$ python3 -q
>>> import numpy as np
>>> np.set_printoptions(precision=3, suppress=True, linewidth=100, legacy="1.25")
>>> def rd(a):
...     return np.round(a, 3) + 0
... 
>>> arr = np.load("mat.npy")
>>> arr
array([[0, 1, 1, 0, 1, 1, 1, 0, 0, 1, 0, 1],
       [1, 0, 1, 0, 1, 1, 1, 1, 1, 1, 0, 1],
       [1, 1, 0, 0, 1, 1, 1, 1, 1, 0, 0, 1],
       [0, 0, 0, 0, 0, 0, 0, 0, 0, 0, 1, 0],
       [1, 1, 1, 0, 0, 1, 1, 1, 1, 1, 0, 1],
       [1, 1, 1, 0, 1, 0, 1, 1, 0, 0, 0, 1],
       [1, 1, 1, 0, 1, 1, 0, 1, 1, 1, 0, 0],
       [0, 1, 1, 0, 1, 1, 1, 0, 1, 1, 0, 1],
       [0, 1, 1, 0, 1, 0, 1, 1, 0, 1, 0, 0],
       [1, 1, 0, 0, 1, 0, 1, 1, 1, 0, 0, 1],
       [0, 0, 0, 1, 0, 0, 0, 0, 0, 0, 0, 0],
       [1, 1, 1, 0, 1, 1, 0, 1, 0, 1, 0, 0]])
>>> (np.linalg.matrix_power((arr != 0) + (arr.T != 0) + np.eye(12), 12) > 0).astype(int)
array([[1, 1, 1, 0, 1, 1, 1, 1, 1, 1, 0, 1],
       [1, 1, 1, 0, 1, 1, 1, 1, 1, 1, 0, 1],
       [1, 1, 1, 0, 1, 1, 1, 1, 1, 1, 0, 1],
       [0, 0, 0, 1, 0, 0, 0, 0, 0, 0, 1, 0],
       [1, 1, 1, 0, 1, 1, 1, 1, 1, 1, 0, 1],
       [1, 1, 1, 0, 1, 1, 1, 1, 1, 1, 0, 1],
       [1, 1, 1, 0, 1, 1, 1, 1, 1, 1, 0, 1],
       [1, 1, 1, 0, 1, 1, 1, 1, 1, 1, 0, 1],
       [1, 1, 1, 0, 1, 1, 1, 1, 1, 1, 0, 1],
       [1, 1, 1, 0, 1, 1, 1, 1, 1, 1, 0, 1],
       [0, 0, 0, 1, 0, 0, 0, 0, 0, 0, 1, 0],
       [1, 1, 1, 0, 1, 1, 1, 1, 1, 1, 0, 1]])
>>> arr @ arr
array([[7, 6, 5, 0, 6, 5, 5, 7, 5, 4, 0, 5],
       [6, 9, 7, 0, 8, 6, 7, 7, 5, 6, 0, 6],
       [5, 7, 8, 0, 7, 6, 6, 6, 4, 7, 0, 5],
       [0, 0, 0, 1, 0, 0, 0, 0, 0, 0, 0, 0],
       [6, 8, 7, 0, 9, 6, 7, 7, 5, 6, 0, 6],
       [5, 6, 6, 0, 6, 7, 5, 5, 5, 6, 0, 5],
       [5, 7, 6, 0, 7, 5, 8, 6, 5, 5, 0, 7],
       [7, 7, 6, 0, 7, 5, 6, 8, 5, 5, 0, 5],
       [5, 5, 4, 0, 5, 5, 5, 5, 6, 4, 0, 5],
       [4, 6, 7, 0, 6, 6, 5, 5, 4, 7, 0, 4],
       [0, 0, 0, 0, 0, 0, 0, 0, 0, 0, 1, 0],
       [5, 6, 5, 0, 6, 5, 7, 5, 5, 4, 0, 7]])
>>> w, evecs = np.linalg.eigh(arr)
>>> vec = np.array([0, 1, 3, 1, 1, 1, 1, 1, 0, 3, 2, 3])
>>> (np.sign(evecs[:, -1].round(6)) == np.sign(evecs[0, -1].round(6))).astype(int)
array([1, 1, 1, 0, 1, 1, 1, 1, 1, 1, 0, 1])
>>> np.abs(arr).sum(axis=1).max(), rd(np.abs(w).max())
(9, 7.691)
>>> w, evecs = np.linalg.eigh(arr)
>>> rd(np.linalg.svd(arr, compute_uv=False))
array([7.691, 2.336, 2.   , 1.836, 1.214, 1.025, 1.   , 1.   , 1.   , 0.636, 0.306, 0.   ])
>>> rd(np.linalg.eigvalsh(arr + -1 * np.eye(12)))
array([-3.336, -3.   , -2.836, -2.214, -2.   , -2.   , -1.636, -1.   , -0.694,  0.   ,  0.025,
        6.691])
>>> rd(evecs.T @ evecs)
array([[1., 0., 0., 0., 0., 0., 0., 0., 0., 0., 0., 0.],
       [0., 1., 0., 0., 0., 0., 0., 0., 0., 0., 0., 0.],
       [0., 0., 1., 0., 0., 0., 0., 0., 0., 0., 0., 0.],
       [0., 0., 0., 1., 0., 0., 0., 0., 0., 0., 0., 0.],
       [0., 0., 0., 0., 1., 0., 0., 0., 0., 0., 0., 0.],
       [0., 0., 0., 0., 0., 1., 0., 0., 0., 0., 0., 0.],
       [0., 0., 0., 0., 0., 0., 1., 0., 0., 0., 0., 0.],
       [0., 0., 0., 0., 0., 0., 0., 1., 0., 0., 0., 0.],
       [0., 0., 0., 0., 0., 0., 0., 0., 1., 0., 0., 0.],
       [0., 0., 0., 0., 0., 0., 0., 0., 0., 1., 0., 0.],
       [0., 0., 0., 0., 0., 0., 0., 0., 0., 0., 1., 0.],
       [0., 0., 0., 0., 0., 0., 0., 0., 0., 0., 0., 1.]])
>>> rd(np.linalg.eigvalsh(arr @ arr))
array([ 0.   ,  0.094,  0.404,  1.   ,  1.   ,  1.   ,  1.051,  1.473,  3.371,  4.   ,  5.459,
       59.147])
>>> rd(np.linalg.eigvalsh(arr).min())
-2.336
>>> [round(float(np.linalg.det(arr[:i, :i])), 2) + 0 for i in range(1, 13)]
[0.0, -1.0, 2.0, 0.0, 0.0, 0.0, 0.0, 0.0, 0.0, 0.0, -4.0, 0.0]
>>> np.all(np.linalg.eigvalsh(arr) > 0)
False
>>> U, sv, Vt = np.linalg.svd(arr)
>>> evecs = Vt[:(sv > 1e-8).sum()]
>>> rng = np.random.default_rng(39535)
>>> vec = arr[10] + -3 * arr[9] + rng.integers(2) * np.eye(12)[3]
>>> vec
array([-3., -3.,  0.,  1., -3.,  0., -3., -3., -3.,  0.,  0., -3.])
>>> rd(np.diag(evecs.T @ evecs))
array([0.75, 1.  , 1.  , 1.  , 1.  , 1.  , 0.75, 0.75, 1.  , 1.  , 1.  , 0.75])
>>> np.allclose(evecs.T @ evecs @ vec, vec)
True
>>> feats = np.load("w.npy")
>>> feats
array([[  1,  -3,   9, -27],
       [  1,  -2,   4,  -8],
       [  1,  -1,   1,  -1],
       [  1,   0,   0,   0],
       [  1,   1,   1,   1],
       [  1,   2,   4,   8],
       [  1,   3,   9,  27],
       [  1,   4,  16,  64]])
>>> hat = feats @ np.linalg.solve(feats.T @ feats, feats.T)
>>> np.allclose(hat @ hat, hat)
True
>>> feats.sum(axis=0)
array([ 8,  4, 44, 64])
>>> np.unravel_index(np.abs(feats).argmax(), feats.shape)
(7, 3)
>>> np.linalg.matrix_rank(feats)
4
>>> feats.mean(axis=0)
array([1. , 0.5, 5.5, 8. ])
>>> feats.sum(axis=1)
array([-20,  -5,   0,   1,   4,  15,  40,  85])
>>> np.abs(feats).max()
64
>>> feats - feats[0]
array([[ 0,  0,  0,  0],
       [ 0,  1, -5, 19],
       [ 0,  2, -8, 26],
       [ 0,  3, -9, 27],
       [ 0,  4, -8, 28],
       [ 0,  5, -5, 35],
       [ 0,  6,  0, 54],
       [ 0,  7,  7, 91]])
>>> out = np.c_[feats[:, :2] @ np.array([[1, 0], [3, 5]]), np.array([1, 0, -3, -1, 0, -3, -2, -2])]
>>> out
array([[ -8, -15,   1],
       [ -5, -10,   0],
       [ -2,  -5,  -3],
       [  1,   0,  -1],
       [  4,   5,   0],
       [  7,  10,  -3],
       [ 10,  15,  -2],
       [ 13,  20,  -2]])
>>> rd(np.linalg.norm(np.linalg.qr(feats)[0].T @ out, axis=0) ** 2 / ((out ** 2).sum(axis=0) + 1e-12))
array([1.   , 1.   , 0.706])
>>> T = np.stack([feats, 3 * feats, feats[::-1]])
>>> np.linalg.matrix_rank(T.reshape(3, -1))
2
>>> T.sum(axis=0)
array([[  5,  -8,  52, -44],
       [  5,  -5,  25,  -5],
       [  5,  -2,   8,   4],
       [  5,   1,   1,   1],
       [  5,   4,   4,   4],
       [  5,   7,  17,  31],
       [  5,  10,  40, 100],
       [  5,  13,  73, 229]])
>>> (T @ feats.T).shape
(3, 8, 8)
>>> rd(np.linalg.norm(T, axis=(1, 2)))
array([ 78.664, 235.992,  78.664])
>>> U, sv, Vt = np.linalg.svd(arr)
>>> np.argmax(sv[:-1] / (sv[1:] + 1e-6)) + 1
11
>>> rd(sv)
array([7.691, 2.336, 2.   , 1.836, 1.214, 1.025, 1.   , 1.   , 1.   , 0.636, 0.306, 0.   ])
>>> out = U[:, :11] @ np.diag(sv[:11]) @ Vt[:11]
>>> rd(np.abs(arr - out).max())
0.0
>>> rd(np.linalg.norm(arr - out) / np.linalg.norm(arr))
0.0
>>> X = np.array([[0, 5, 0, 0, 0],
...     [0, 0, 0, 0, -5],
...     [0, 0, 1, 0, 0],
...     [-4, 0, 0, 0, 0],
...     [0, 0, 0, -5, 0]])
>>> rd(np.sort(np.linalg.eigvals(X).real))
array([-3.344, -3.344,  1.   ,  3.344,  3.344])
>>> (X != 0).astype(int)
array([[0, 1, 0, 0, 0],
       [0, 0, 0, 0, 1],
       [0, 0, 1, 0, 0],
       [1, 0, 0, 0, 0],
       [0, 0, 0, 1, 0]])
>>> q, evecs = np.linalg.qr(X[:, :4])[0], np.linalg.qr(X[:, 4:])[0]
>>> sv = np.linalg.svd(q.T @ evecs, compute_uv=False)
>>> np.degrees(np.arccos(sv.clip(0, 1)))
array([90.])
>>> X[:, 0] @ X[:, 1]
0
>>> rd(np.linalg.norm(X, axis=0))
array([4., 5., 1., 5., 5.])
>>> hat = np.triu(np.array([[8, 3, 0, 0, 6],
...     [7, 5, 3, 8, 1],
...     [4, 4, 1, 3, 2],
...     [1, 5, 3, 9, 3],
...     [8, 9, 7, 9, 1]]), 1) + np.eye(5)
>>> out = hat @ X @ np.linalg.inv(hat)
>>> rd(np.poly(out))
array([   1.,   -1.,    0.,    0.,  500., -500.])
>>> np.trace(out), np.trace(X)
(1.0, 1)
>>> labels = rng.permutation(5)
>>> labels
array([1, 0, 2, 3, 4])
>>> out = X[labels][:, labels]
>>> rd(np.sort(np.abs(np.linalg.eigvals(out))))
array([1.   , 4.729, 4.729, 4.729, 4.729])
>>> out
array([[ 0,  0,  0,  0, -5],
       [ 5,  0,  0,  0,  0],
       [ 0,  0,  1,  0,  0],
       [ 0, -4,  0,  0,  0],
       [ 0,  0,  0, -5,  0]])
>>> np.diag(out)
array([0, 0, 1, 0, 0])
>>> np.allclose(out, X)
False
>>> K = np.load("data.npy")
>>> K
array([[-0.039, -1.531,  0.02 , -1.541],
       [-0.031, -0.068,  0.072, -0.096],
       [-0.004, -1.601, -0.021, -1.575],
       [-0.005,  0.323,  0.012,  0.24 ],
       [-0.054, -0.193, -0.051, -0.162],
       [-0.057,  0.286, -0.034,  0.298],
       [-0.043, -0.2  ,  0.058, -0.143],
       [ 0.012, -2.202, -0.037, -2.155],
       [ 0.047, -0.933, -0.031, -0.935],
       [-0.026,  1.05 , -0.062,  1.009],
       [-0.035, -1.201, -0.057, -1.036],
       [-0.017, -0.118, -0.068, -0.081],
       [-0.008,  0.62 ,  0.015,  0.538],
       [-0.026,  0.709, -0.072,  0.673],
       [-0.029, -0.114, -0.002, -0.203],
       [ 0.084, -0.898,  0.131, -1.009],
       [ 0.045, -0.279,  0.019, -0.238],
       [-0.048, -0.414, -0.039, -0.366],
       [-0.081, -0.46 ,  0.051, -0.41 ],
       [-0.011,  1.675, -0.022,  1.664],
       [-0.011, -0.633, -0.067, -0.672],
       [-0.042,  1.254, -0.034,  1.308],
       [-0.042,  1.086, -0.014,  1.083],
       [-0.053, -1.449, -0.076, -1.46 ],
       [-0.004, -0.704, -0.003, -0.591],
       [ 0.061, -1.833, -0.025, -1.622],
       [-0.027,  0.174, -0.051,  0.191],
       [ 0.066,  0.022, -0.014,  0.001],
       [-0.034,  0.85 ,  0.035,  0.979],
       [-0.009,  0.273,  0.051,  0.333],
       [ 0.023,  1.618,  0.08 ,  1.613],
       [ 0.069, -0.034, -0.093, -0.028],
       [ 0.076, -1.342, -0.002, -1.236],
       [-0.029,  0.354, -0.051,  0.461],
       [ 0.068,  1.272,  0.021,  1.342],
       [ 0.071,  0.079,  0.014,  0.144],
       [ 0.079,  0.36 , -0.037,  0.338],
       [-0.086,  1.19 , -0.027,  1.144],
       [ 0.006, -0.629, -0.051, -0.712],
       [-0.099, -0.005,  0.019,  0.024],
       [ 0.062, -0.102, -0.121, -0.231],
       [-0.041, -0.034,  0.016,  0.058],
       [ 0.063, -2.297, -0.004, -2.358]])
>>> hat = K @ np.linalg.solve(K.T @ K, K.T)
>>> rd(hat @ K[:, 3])
array([-1.541, -0.096, -1.575,  0.24 , -0.162,  0.298, -0.143, -2.155, -0.935,  1.009, -1.036,
       -0.081,  0.538,  0.673, -0.203, -1.009, -0.238, -0.366, -0.41 ,  1.664, -0.672,  1.308,
        1.083, -1.46 , -0.591, -1.622,  0.191,  0.001,  0.979,  0.333,  1.613, -0.028, -1.236,
        0.461,  1.342,  0.144,  0.338,  1.144, -0.712,  0.024, -0.231,  0.058, -2.358])
>>> np.allclose(hat @ hat, hat)
True
>>> rd(np.linalg.eigvalsh(hat))
array([0., 0., 0., 0., 0., 0., 0., 0., 0., 0., 0., 0., 0., 0., 0., 0., 0., 0., 0., 0., 0., 0., 0.,
       0., 0., 0., 0., 0., 0., 0., 0., 0., 0., 0., 0., 0., 0., 0., 0., 1., 1., 1., 1.])
